In [1]: import numpy as np

In [2]: np.set_printoptions(precision=3, suppress=True, linewidth=100, sign=" ")

In [3]: mat = np.array([[0.5, 0.3, 1.1, 0.8, -0.2],
   ...:     [-1.2, -0.5, 1.2, -0.4, 0.5],
   ...:     [0.6, -0.5, 1.2, 0.8, -0.5]])

In [4]: rng = np.random.default_rng(1106)

In [5]: mat[1] = mat[2] + 0.1 * rng.normal(size=5)

In [6]: mat
Out[6]: 
array([[ 0.5  ,  0.3  ,  1.1  ,  0.8  , -0.2  ],
       [ 0.538, -0.45 ,  1.221,  0.773, -0.331],
       [ 0.6  , -0.5  ,  1.2  ,  0.8  , -0.5  ]])

In [7]: M2 = mat / np.sqrt((mat ** 2).mean(axis=1, keepdims=True))

In [8]: np.linalg.norm(M2, axis=1)
Out[8]: array([ 2.236,  2.236,  2.236])

In [9]: mat - mat.mean(axis=1, keepdims=True)
Out[9]: 
array([[ 0.   , -0.2  ,  0.6  ,  0.3  , -0.7  ],
       [ 0.188, -0.8  ,  0.871,  0.422, -0.682],
       [ 0.28 , -0.82 ,  0.88 ,  0.48 , -0.82 ]])

In [10]: U, sig, VT = np.linalg.svd(mat, full_matrices=False)

In [11]: U.shape, sig.shape, VT.shape
Out[11]: ((3, 3), (3,), (3, 5))

In [12]: np.abs(VT[0])
Out[12]: array([ 0.347,  0.156,  0.745,  0.5  ,  0.223])

In [13]: print(np.round(VT @ VT.T, 3) + 0)
[[ 1.  0.  0.]
 [ 0.  1.  0.]
 [ 0.  0.  1.]]

In [14]: print(sig / sig[0])
[ 1.     0.232  0.041]

In [15]: print(np.abs(U[:, 0]).round(6).argmax())
2

In [16]: np.round(U.T @ U, 3) + 0
Out[16]: 
array([[ 1.,  0.,  0.],
       [ 0.,  1.,  0.],
       [ 0.,  0.,  1.]])

In [17]: cent = np.array([[3, 0, 1, 4, 2],
    ...:     [0, 5, 3, 2, 0],
    ...:     [1, 4, 4, 5, 5],
    ...:     [1, 2, 0, 3, 3],
    ...:     [2, 3, 4, 4, 2]])

In [18]: F = (rng.random((29, 5)) < 0.25) @ cent

In [19]: F
Out[19]: 
array([[  0,   0,   0,   0,   0],
       [  0,   0,   0,   0,   0],
       [  1,   4,   4,   5,   5],
       [  2,   8,   7,   6,   2],
       [  6,   7,   9,  13,   9],
       [  0,   0,   0,   0,   0],
       [  0,   0,   0,   0,   0],
       [  3,   0,   1,   4,   2],
       [  0,   0,   0,   0,   0],
       [  1,   4,   4,   5,   5],
       [  0,   0,   0,   0,   0],
       [  1,   4,   4,   5,   5],
       [  0,   0,   0,   0,   0],
       [  0,   5,   3,   2,   0],
       [  2,   8,   7,   6,   2],
       [  0,   5,   3,   2,   0],
       [  0,   5,   3,   2,   0],
       [  4,   2,   1,   7,   5],
       [  0,   0,   0,   0,   0],
       [  0,   0,   0,   0,   0],
       [  0,   0,   0,   0,   0],
       [  0,   0,   0,   0,   0],
       [  3,   0,   1,   4,   2],
       [  3,   5,   4,   6,   2],
       [  0,   0,   0,   0,   0],
       [  6,   5,   5,  11,   7],
       [  0,   0,   0,   0,   0],
       [  3,   7,   8,   9,   7],
       [  0,   0,   0,   0,   0]])

In [20]: Xs = F - F.mean(axis=0)

In [21]: V = np.linalg.svd(Xs)[2][:4]

In [22]: M2 = Xs - Xs @ V.T @ V

In [23]: np.round(np.cov(Xs @ V.T, rowvar=False), 3) + 0
Out[23]: 
array([[ 34.906,   0.   ,   0.   ,   0.   ],
       [  0.   ,   4.746,   0.   ,   0.   ],
       [  0.   ,   0.   ,   0.877,   0.   ],
       [  0.   ,   0.   ,   0.   ,   0.201]])

In [24]: round(np.linalg.norm(M2) / np.linalg.norm(Xs), 3)
Out[24]: np.float64(0.006)
